$ python -q
>>> import numpy as np
>>> np.set_printoptions(precision=2, suppress=True, linewidth=140, legacy="1.25")
>>> tidy = lambda a: np.round(a, 2) + 0
>>> E = np.array([[-1.5, 0.8, -0.8, -1.1, 1.1, 0.0, 1.0, 0.1, -1.0, -0.7, 1.0, -0.3, 0.4, 1.5],
...     [-0.4, 0.2, -0.9, -1.6, -0.8, 1.4, -1.6, 0.8, -0.6, -0.2, 0.5, -0.1, -2.1, -1.2],
...     [-0.7, -1.0, 2.0, -1.7, -0.6, -0.4, -1.4, -2.3, 0.2, -0.6, -0.9, -0.2, -2.9, -1.5],
...     [1.3, -0.4, 1.7, 0.5, -1.1, -0.1, -0.7, -0.1, -0.8, 1.5, -1.1, -0.1, 1.2, 1.1],
...     [-0.5, -0.4, -2.3, 2.0, 0.8, -0.2, 0.2, -0.6, 0.0, -0.8, -0.2, -0.7, 0.7, 0.7],
...     [0.1, -0.4, -1.4, -0.3, 2.1, -0.4, 1.0, -1.3, -0.1, -1.7, 1.0, 1.0, -1.5, 0.5]])
>>> rng = np.random.default_rng(99593)
>>> E[2] = E[3] + 0.1 * rng.normal(size=14)
>>> print(tidy(E))
[[-1.5   0.8  -0.8  -1.1   1.1   0.    1.    0.1  -1.   -0.7   1.   -0.3   0.4   1.5 ]
 [-0.4   0.2  -0.9  -1.6  -0.8   1.4  -1.6   0.8  -0.6  -0.2   0.5  -0.1  -2.1  -1.2 ]
 [ 1.16 -0.47  1.62  0.37 -1.14 -0.06 -0.77 -0.11 -0.6   1.52 -1.11 -0.13  1.14  1.27]
 [ 1.3  -0.4   1.7   0.5  -1.1  -0.1  -0.7  -0.1  -0.8   1.5  -1.1  -0.1   1.2   1.1 ]
 [-0.5  -0.4  -2.3   2.    0.8  -0.2   0.2  -0.6   0.   -0.8  -0.2  -0.7   0.7   0.7 ]
 [ 0.1  -0.4  -1.4  -0.3   2.1  -0.4   1.   -1.3  -0.1  -1.7   1.    1.   -1.5   0.5 ]]
>>> x = np.array([1, 5, 5, 1, 5, 4, 0, 3, 2, 4, 1, 0, 2, 1])
>>> h = np.maximum(E @ x, 0)
>>> print(tidy(np.tanh(E @ x)))
[ 0.94 -1.    1.    1.   -1.   -1.  ]
>>> print(tidy(np.maximum(E @ (3 * x), 0)))
[ 5.1   0.   24.99 26.7   0.    0.  ]
>>> Y = E + rng.integers(-2, 3, (6, 5)) @ rng.integers(-2, 3, (5, 14))
>>> print(tidy(Y))
[[  1.5   -1.2   -2.8   -7.1    5.1   -2.     4.    -3.9   -4.   -10.7    4.     4.7    2.4    1.5 ]
 [ -3.4    2.2    1.1    4.4   -2.8    1.4   -2.6    6.8    0.4   10.8   -0.5   -6.1   -4.1   -3.2 ]
 [  1.16   1.53   5.62   0.37   2.86  -3.06   3.23   5.89  -0.6    8.52   1.89  -6.13   0.14  -6.73]
 [ -2.7   -4.4    6.7    5.5   -7.1    4.9   -5.7   -5.1   -1.8    6.5   -2.1   -0.1    0.2    3.1 ]
 [ -7.5   -0.4   -7.3    5.    -1.2   -4.2    2.2    0.4    4.    -2.8    0.8    2.3    6.7   10.7 ]
 [  4.1   -0.4   -1.4    3.7    2.1    1.6   -2.     2.7   -9.1    5.3    0.    -3.    -8.5   -5.5 ]]
>>> print(np.linalg.matrix_rank(Y - E, tol=1e-8))
5
>>> print(tidy(Y - E))
[[  3.  -2.  -2.  -6.   4.  -2.   3.  -4.  -3. -10.   3.   5.   2.   0.]
 [ -3.   2.   2.   6.  -2.   0.  -1.   6.   1.  11.  -1.  -6.  -2.  -2.]
 [  0.   2.   4.   0.   4.  -3.   4.   6.   0.   7.   3.  -6.  -1.  -8.]
 [ -4.  -4.   5.   5.  -6.   5.  -5.  -5.  -1.   5.  -1.   0.  -1.   2.]
 [ -7.   0.  -5.   3.  -2.  -4.   2.   1.   4.  -2.   1.   3.   6.  10.]
 [  4.   0.   0.   4.   0.   2.  -3.   4.  -9.   7.  -1.  -4.  -7.  -6.]]
